>>> import numpy as np
>>> from numpy import linalg as LA
>>> np.set_printoptions(suppress=True, linewidth=160)
>>> M, _ = LA.qr(np.array([[2.9, 0.1, -0.6], [0.1, -0.6, -0.3], [-1.3, 0.5, 0.7]]))
>>> print(M.round(2))
[[-0.91  0.28  0.3 ]
 [-0.03 -0.77  0.64]
 [ 0.41  0.57  0.71]]
>>> # keeps lengths
>>> B = np.array([[2, 5], [-5, 6]])
>>> C = np.kron(B, M)
>>> LA.matrix_rank(C)
np.int64(6)
>>> round(float(LA.norm(C, 2)), 2), round(float(LA.norm(B, 2) * LA.norm(M, 2)), 2)
(8.4, 8.4)
>>> C = np.array([[3, 3, 3], [-1, 1, 0]])
>>> rng = np.random.default_rng(1913)
>>> A = rng.normal(size=(22, 2)) @ C + np.array([3, -3, -3])
>>> A.round(2)
array([[ 4.23,  0.63, -0.57],
       [-0.97, -3.65, -5.31],
       [ 2.04, -3.2 , -3.58],
       [-1.61, -7.71, -7.66],
       [ 2.5 , -5.47, -4.49],
       [-2.54, -6.83, -7.68],
       [ 4.7 ,  2.58,  0.64],
       [ 2.33, -5.23, -4.45],
       [ 2.32, -1.4 , -2.54],
       [ 1.91, -4.19, -4.14],
       [ 4.1 , -2.93, -2.42],
       [ 5.15,  0.5 , -0.18],
       [ 3.98, -2.34, -2.18],
       [ 3.58, -2.74, -2.58],
       [-1.05, -7.21, -7.13],
       [ 5.56,  1.46,  0.51],
       [-4.47, -8.47, -9.47],
       [-1.25, -7.26, -7.26],
       [ 0.72, -6.03, -5.66],
       [ 5.42, -4.22, -2.4 ],
       [ 8.34,  1.72,  2.03],
       [ 5.5 , -2.54, -1.52]])
>>> hat = A @ LA.solve(A.T @ A, A.T)
>>> np.allclose(hat @ hat, hat)
True
>>> print(np.round(LA.eigvalsh(hat), 2) + 0)
[0. 0. 0. 0. 0. 0. 0. 0. 0. 0. 0. 0. 0. 0. 0. 0. 0. 0. 0. 1. 1. 1.]
>>> np.round(hat @ A[:, 1], 2)
array([ 0.63, -3.65, -3.2 , -7.71, -5.47, -6.83,  2.58, -5.23, -1.4 , -4.19, -2.93,  0.5 , -2.34, -2.74, -7.21,  1.46, -8.47, -7.26, -6.03, -4.22,  1.72,
       -2.54])
>>> mat = np.array([[4.0, 1.0, 0.0, 0.0],
...     [0.0, 4.0, 1.0, 0.0],
...     [0.0, 0.0, 4.0, 1.0],
...     [0.0, 0.0, 0.0, 4.0]])
>>> # triangular: eigenvalues sit on the diagonal
>>> B = M / np.sqrt((M ** 2).mean(axis=1, keepdims=True))
>>> B[2].round(2)
array([0.71, 1.  , 1.23])
>>> np.prod(np.diag(mat)), round(LA.det(mat), 2)
(np.float64(256.0), np.float64(256.0))
>>> LA.matrix_rank(mat - mat[0, 0] * np.eye(4))
np.int64(3)
>>> [int(LA.matrix_rank(LA.matrix_power(mat, p))) for p in range(1, 5)]
[4, 4, 4, 4]
>>> vec = np.array([1, 0, 1, 1])
>>> LA.norm(mat @ vec) <= LA.norm(mat, 2) * LA.norm(vec) + 1e-9
np.True_
>>> mat @ vec
array([4., 1., 5., 4.])
>>> print(mat @ np.ones(4))
[5. 5. 5. 4.]
>>> print(np.sign((mat @ vec).round(6)))
[1. 1. 1. 1.]
